% python3 -q
>>> import numpy as np
>>> np.set_printoptions(precision=2, suppress=True, linewidth=140)
>>> K = np.load("arr.npy")
>>> print(K)
[[ 47  17  10 -13  -8  12]
 [ 17  89  30 -37  21  -6]
 [ 10  30  45 -16   1 -23]
 [-13 -37 -16  49  -9  -9]
 [ -8  21   1  -9  65 -17]
 [ 12  -6 -23  -9 -17  52]]
>>> # symmetric
>>> q, V = np.linalg.qr(K[:, :1])[0], np.linalg.qr(K[:, 1:])[0]
>>> sv = np.linalg.svd(q.T @ V, compute_uv=False)
>>> print(sv)
[0.8]
>>> print((sv > 0.9).sum())
0
>>> print(round(float(np.linalg.norm(q @ q.T - V @ V.T, 2)), 2))
1.0
>>> print(np.degrees(np.arccos(sv.clip(0, 1))))
[36.87]
>>> Y = K / np.linalg.norm(K, axis=1, keepdims=True)
>>> gram = Y @ Y.T
>>> print(gram[4])
[-0.16  0.48  0.27 -0.33  1.   -0.49]
>>> print((gram - 2 * np.eye(6)).round(6).argmax(axis=1))
[1 2 1 5 1 0]
>>> print(round(np.degrees(np.arccos(np.clip(gram[4, 0], -1, 1))), 2))
99.1
>>> print(np.argwhere(np.triu(np.abs(gram) > 0.95, 1)))
[]
>>> low = np.linalg.cholesky(K)
>>> print(low @ low.T)
[[ 47.  17.  10. -13.  -8.  12.]
 [ 17.  89.  30. -37.  21.  -6.]
 [ 10.  30.  45. -16.   1. -23.]
 [-13. -37. -16.  49.  -9.  -9.]
 [ -8.  21.   1.  -9.  65. -17.]
 [ 12.  -6. -23.  -9. -17.  52.]]
>>> print(np.linalg.eigvalsh(K).min() > 0)
True
>>> print(np.diag(low) ** 2)
[47.   82.85 34.47 32.56 55.88 24.56]
>>> X = np.loadtxt("a.csv", delimiter=",")
>>> print(X)
[[ 0.83  0.02  0.31  0.08 -0.08  0.13 -0.13]
 [ 0.02  0.29  0.13  0.24  0.01 -0.31  0.18]
 [ 0.31  0.13  0.19  0.06 -0.12 -0.14  0.04]
 [ 0.08  0.24  0.06  0.53  0.41 -0.04  0.1 ]
 [-0.08  0.01 -0.12  0.41  0.53  0.23 -0.04]
 [ 0.13 -0.31 -0.14 -0.04  0.23  0.49 -0.25]
 [-0.13  0.18  0.04  0.1  -0.04 -0.25  0.15]]
>>> print(np.linalg.lstsq(X[:-1].T, X[-1])[2])
3
>>> print(np.abs(np.diag(np.linalg.qr(X)[1])) > 1e-9)
[ True  True  True False False False False]
>>> print(round(np.trace(np.linalg.pinv(X) @ X), 2))
3.0
>>> ev, V = np.linalg.eigvalsh(X)
Traceback (most recent call last):
  File "<python-input-26>", line 1, in <module>
    ev, V = np.linalg.eigvalsh(X)
    ^^^^^
ValueError: too many values to unpack (expected 2)
>>> ev, V = np.linalg.eigh(X)
>>> print(ev.sum(), round(float(np.trace(X)), 2))
3.0 3.0
>>> print(np.linalg.eigvalsh(X + -2 * np.eye(7)))
[-2. -2. -2. -2. -1. -1. -1.]
>>> print((ev > 1e-8).sum(), (ev < -1e-8).sum())
3 0
>>> Uu, sv, Vh = np.linalg.svd(X)
>>> print(np.argmax(sv[:-1] / (sv[1:] + 1e-6)) + 1)
3
>>> Y = Uu[:, :3] @ np.diag(sv[:3]) @ Vh[:3]
>>> print(round(float(np.linalg.norm(X - Y) / np.linalg.norm(X)), 2))
0.0
>>> vec = np.array([0, -1, 2, 0, 0, 0, -2])
>>> print(np.eye(7) - X)
[[ 0.17 -0.02 -0.31 -0.08  0.08 -0.13  0.13]
 [-0.02  0.71 -0.13 -0.24 -0.01  0.31 -0.18]
 [-0.31 -0.13  0.81 -0.06  0.12  0.14 -0.04]
 [-0.08 -0.24 -0.06  0.47 -0.41  0.04 -0.1 ]
 [ 0.08 -0.01  0.12 -0.41  0.47 -0.23  0.04]
 [-0.13  0.31  0.14  0.04 -0.23  0.51  0.25]
 [ 0.13 -0.18 -0.04 -0.1   0.04  0.25  0.85]]
>>> W0 = np.load("mat.npy")
>>> print(W0)
[[0 0 0 1 0 1 0 0 1 1 1 0 1 0 0]
 [0 0 0 1 0 1 0 0 1 0 1 0 1 1 0]
 [0 0 0 0 0 0 0 0 0 0 0 1 0 0 1]
 [1 1 0 0 0 0 0 1 0 1 1 0 1 1 0]
 [0 0 0 0 0 0 1 0 0 0 0 1 0 0 0]
 [1 1 0 0 0 0 0 1 1 1 1 0 1 1 0]
 [0 0 0 0 1 0 0 0 0 0 0 1 0 0 1]
 [0 0 0 1 0 1 0 0 1 0 1 0 1 1 0]
 [1 1 0 0 0 1 0 1 0 0 1 0 1 0 0]
 [1 0 0 1 0 1 0 0 0 0 1 0 1 1 0]
 [1 1 0 1 0 1 0 1 1 1 0 0 0 0 0]
 [0 0 1 0 1 0 1 0 0 0 0 0 0 0 1]
 [1 1 0 1 0 1 0 1 1 1 0 0 0 1 0]
 [0 1 0 1 0 1 0 1 0 1 0 0 1 0 0]
 [0 0 1 0 0 0 1 0 0 0 0 1 0 0 0]]
>>> ev, V = np.linalg.eigh(W0)
>>> vec = np.array([2, 3, 1, 0, -3, -5, -2, 5, 1, 4, 0, -2, -3, 4, -5])
>>> print(np.round(np.linalg.eigvalsh(W0[1:, 1:]), 2) + 0)
[-2.76 -2.25 -1.71 -1.62 -1.47 -0.69 -0.46  0.    0.    0.3   0.62  1.06  2.94  6.06]
>>> print(np.abs(W0).sum(axis=1).max(), round(np.abs(ev).max(), 2))
8 6.67
>>> print(round(vec @ W0 @ vec / (vec @ vec), 2), round(float(ev[0]), 2), round(ev[-1], 2))
-0.57 -2.95 6.67
>>> print(vec @ W0 @ vec)
-84
